In [1]: import numpy as np

In [2]: from numpy import linalg as LA

In [3]: np.set_printoptions(suppress=True, linewidth=100)

In [4]: data = np.array([[6.0, -4.0, -2.0], [-4.0, 6.0, 2.0], [-2.0, 2.0, 3.0]])

In [5]: # symmetric

In [6]: w, evecs = LA.eigh(data)

In [7]: print(w.round(2))
[ 2.  2. 11.]

In [8]: print(np.round(np.abs(evecs[:, -1]), 2))
[0.67 0.67 0.33]

In [9]: print(np.round(evecs @ np.diag(w) @ evecs.T, 2))
[[ 6. -4. -2.]
 [-4.  6.  2.]
 [-2.  2.  3.]]

In [10]: print(np.abs(evecs[:, -1]).round(6).argmax())
0

In [11]: print(np.round(LA.eigvalsh(data @ data), 2))
[  4.   4. 121.]

In [12]: Q, R = LA.qr(data)

In [13]: print(np.round(abs(R[0, 0]), 2), round(LA.norm(data[:, 0]), 2))
7.48 7.48

In [14]: print(np.round(np.abs(np.diag(R)), 2))
[7.48 2.78 2.12]

In [15]: print(np.allclose(R.T @ R, data.T @ data))
True

In [16]: print(Q.round(2))
[[-0.8  -0.57  0.19]
 [ 0.53 -0.82 -0.19]
 [ 0.27 -0.05  0.96]]

In [17]: X = np.load("layer18.npy")

In [18]: print(X)
[[0 4 0 2 5 2]
 [4 4 0 1 4 3]
 [0 0 4 6 2 1]
 [2 1 6 6 1 3]
 [5 4 2 1 2 4]
 [2 3 1 3 4 2]]

In [19]: print([round(float(LA.det(X[:i, :i])), 2) + 0 for i in range(1, 7)])
[0.0, -16.0, -64.0, 192.0, -44.0, -1.0]

In [20]: ang = np.radians(120)

In [21]: R = np.eye(6)

In [22]: R[2, 2] = R[5, 5] = np.cos(ang)

In [23]: R[2, 5], R[5, 2] = -np.sin(ang), np.sin(ang)

In [24]: print(R.round(2))
[[ 1.    0.    0.    0.    0.    0.  ]
 [ 0.    1.    0.    0.    0.    0.  ]
 [ 0.    0.   -0.5   0.    0.   -0.87]
 [ 0.    0.    0.    1.    0.    0.  ]
 [ 0.    0.    0.    0.    1.    0.  ]
 [ 0.    0.    0.87  0.    0.   -0.5 ]]

In [25]: B = X @ R.T

In [26]: print(np.round(np.abs(B - X).max(axis=0), 2))
[ 0.   0.  11.6  0.   0.   4.5]

In [27]: print(np.allclose(X @ X.T, B @ B.T))
True

In [28]: print(B.round(2))
[[ 0.    4.   -1.73  2.    5.   -1.  ]
 [ 4.    4.   -2.6   1.    4.   -1.5 ]
 [ 0.    0.   -2.87  6.    2.    2.96]
 [ 2.    1.   -5.6   6.    1.    3.7 ]
 [ 5.    4.   -4.46  1.    2.   -0.27]
 [ 2.    3.   -2.23  3.    4.   -0.13]]

In [29]: w, evecs = LA.eigh(X)

In [30]: vec = np.array([0, -2, -2, 0, 1, 0])

In [31]: print(np.abs(X).sum(axis=1).max(), round(np.abs(w).max(), 2))
19 15.93

In [32]: print(np.round(LA.eigvalsh(X[1:, 1:]), 2))
[-3.25 -0.22 -0.03  7.54 13.95]

In [33]: print(np.round(vec @ X @ vec / (vec @ vec), 2), np.round(w[0], 2), round(float(w[-1]), 2))
1.11 -5.15 15.93

In [34]: Uu, sig, VT = LA.svd(X)

In [35]: print(np.argmax(sig[:-1] / (sig[1:] + 1e-6)) + 1)
5

In [36]: B = Uu[:, :5] @ np.diag(sig[:5]) @ VT[:5]

In [37]: print(LA.matrix_rank(B))
5

In [38]: print(round(float(LA.norm(X - B) / LA.norm(X)), 2))
0.0

In [39]: feats = np.load("mat.npy")

In [40]: print(feats)
[[-1.7 -3.  -3. ]
 [-2.   0.3  1. ]
 [-2.  -3.  -2.7]]

In [41]: Q = feats.astype(float).copy()

In [42]: for j in range(3):
    ...:     Q[:, j] -= Q[:, :j] @ (Q[:, :j].T @ Q[:, j])
    ...:     Q[:, j] /= LA.norm(Q[:, j])
    ...: 

In [43]: print(np.round(Q.T @ Q, 2) + 0)
[[1. 0. 0.]
 [0. 1. 0.]
 [0. 0. 1.]]

In [44]: print(np.round(Q.T @ feats, 2) + 0)
[[3.3  3.18 2.58]
 [0.   2.82 3.26]
 [0.   0.   0.14]]

In [45]: print(LA.matrix_rank(feats, rtol=0.1))
2

In [46]: print(np.argsort(-LA.norm(feats, axis=0).round(6), kind="stable")[:3])
[1 2 0]

In [47]: print(np.round(np.abs(LA.svd(feats)[2][-1]), 2))
[0.21 0.74 0.64]

In [48]: Uu, sig, VT = LA.svd(feats, full_matrices=False)

In [49]: print(round(float(np.sqrt((sig ** 2).sum())), 2), round(float(LA.norm(feats)), 2))
6.8 6.8

In [50]: print(np.round(np.cumsum(sig ** 2) / np.sum(sig ** 2), 2))
[0.89 1.   1.  ]

In [51]: print(Uu.shape, sig.shape, VT.shape)
(3, 3) (3,) (3, 3)

In [52]: print(np.round(Uu.T @ Uu, 2) + 0)
[[1. 0. 0.]
 [0. 1. 0.]
 [0. 0. 1.]]

In [53]: print(np.round(VT @ VT.T, 2) + 0)
[[1. 0. 0.]
 [0. 1. 0.]
 [0. 0. 1.]]

In [54]: print(np.allclose(Uu * sig @ VT, feats))
True

In [55]: print((sig > 1e-8).sum())
3

In [56]: print(np.abs(Uu[:, 0]).round(6).argmax())
0

In [57]: mat = np.load("test1.npy")

In [58]: print(mat)
[[0 2]
 [1 1]
 [4 6]]

In [59]: proj = mat @ LA.solve(mat.T @ mat, mat.T)

In [60]: print(round(float(np.trace(proj)), 2))
2.0

In [61]: print(LA.matrix_rank(np.eye(3) - proj))
1

In [62]: print(proj.round(2))
[[ 0.94 -0.22  0.06]
 [-0.22  0.11  0.22]
 [ 0.06  0.22  0.94]]

In [63]: B = np.c_[mat[:, :1] @ np.array([[-2]]), np.array([1, -1, -2])]

In [64]: print(B)
[[ 0  1]
 [-2 -1]
 [-8 -2]]

In [65]: print(LA.matrix_rank(np.c_[mat, B]))
3

In [66]: print(LA.matrix_rank(B))
2

In [67]: print([round(float(x), 2) for x in LA.svd(X, compute_uv=False)[:3]])
[15.93, 8.81, 5.15]

In [68]: print(np.argsort(-LA.norm(X, axis=0).round(6), kind="stable")[:3])
[3 4 1]

In [69]: u = np.array([9, 7, 2])

In [70]: B = data + np.outer(u, np.eye(3)[2])

In [71]: print(B)
[[ 6. -4.  7.]
 [-4.  6.  9.]
 [-2.  2.  5.]]

In [72]: print(LA.matrix_rank(B - data))
1

In [73]: Q, R = LA.qr(mat)

In [74]: print(np.allclose(R.T @ R, mat.T @ mat))
True

In [75]: print(np.trace(Q @ Q.T))
2.0

In [76]: print(np.round(abs(R[0, 0]), 2), round(LA.norm(mat[:, 0]), 2))
4.12 4.12

In [77]: print(np.round(np.abs(np.diag(R)), 2))
[4.12 2.06]

In [78]: W0 = np.array([[0, 3, 0], [0, 0, -3], [2, 0, 0]])

In [79]: u, g = W0[1], W0[0]

In [80]: print(u @ g)
0

In [81]: print(u @ u)
9

In [82]: pr = (u @ g) / (u @ u) * u

In [83]: print(g - pr)
[0. 3. 0.]

In [84]: print(LA.matrix_rank(np.outer(u, g)))
1

In [85]: print(np.outer(u, g))
[[ 0  0  0]
 [ 0  0  0]
 [ 0 -9  0]]

In [86]: print((g - pr) @ u)
0.0

In [87]: print(pr)
[ 0.  0. -0.]

In [88]: T = np.stack([W0, -2 * W0, W0[::-1]])

In [89]: print(LA.matrix_rank(T))
[3 3 3]

In [90]: print((T @ W0.T).shape)
(3, 3, 3)

In [91]: print(np.round(LA.norm(T, axis=(1, 2)), 2))
[4.69 9.38 4.69]

In [92]: print(np.round(LA.det(T), 2))
[-18. 144.  18.]

In [93]: print(np.einsum("bij,cij->bc", T, T))
[[ 22 -44   9]
 [-44  88 -18]
 [  9 -18  22]]

In [94]: print(T.shape)
(3, 3, 3)

In [95]: u = np.array([4, 5, 0])

In [96]: B = W0 + np.outer(u, np.eye(3)[2])

In [97]: print(B)
[[0. 3. 4.]
 [0. 0. 2.]
 [2. 0. 0.]]

In [98]: vec = np.array([0, -2, 2])

In [99]: print(W0 @ np.ones(3))
[ 3. -3.  2.]

In [100]: print(W0 * vec)
[[ 0 -6  0]
 [ 0  0 -6]
 [ 0  0  0]]

In [101]: print(W0 @ vec)
[-6 -6  0]

In [102]: arr = np.load("a.npy")

In [103]: print(arr)
[[ 1 -1  1 -1]
 [ 1  0  0  0]]

In [104]: # column 3 repeats column 1

In [105]: def softmax(z):
     ...:     e = np.exp(z - z.max(axis=-1, keepdims=True))
     ...:     return e / e.sum(axis=-1, keepdims=True)
     ...: 

In [106]: print(np.round(softmax(arr[1]), 2))
[0.48 0.17 0.17 0.17]

In [107]: scores = arr @ arr.T / np.sqrt(4)

In [108]: print(softmax(scores)[1] @ arr)
[ 1.  -0.5  0.5 -0.5]

In [109]: print(softmax(scores + np.triu(np.full(scores.shape, -np.inf), 1)))
[[1.  0. ]
 [0.5 0.5]]

In [110]: vec = np.array([1, -1, -2, -1])

In [111]: h = np.maximum(arr @ vec, 0)

In [112]: print(np.flatnonzero(h > 1e-9))
[0 1]

In [113]: print(arr * (h > 1e-9)[:, None])
[[ 1 -1  1 -1]
 [ 1  0  0  0]]

In [114]: print(np.maximum(arr @ vec, 0) - np.maximum(-arr @ vec, 0))
[1 1]

In [115]: print(np.maximum(arr @ (3 * vec), 0))
[3 3]
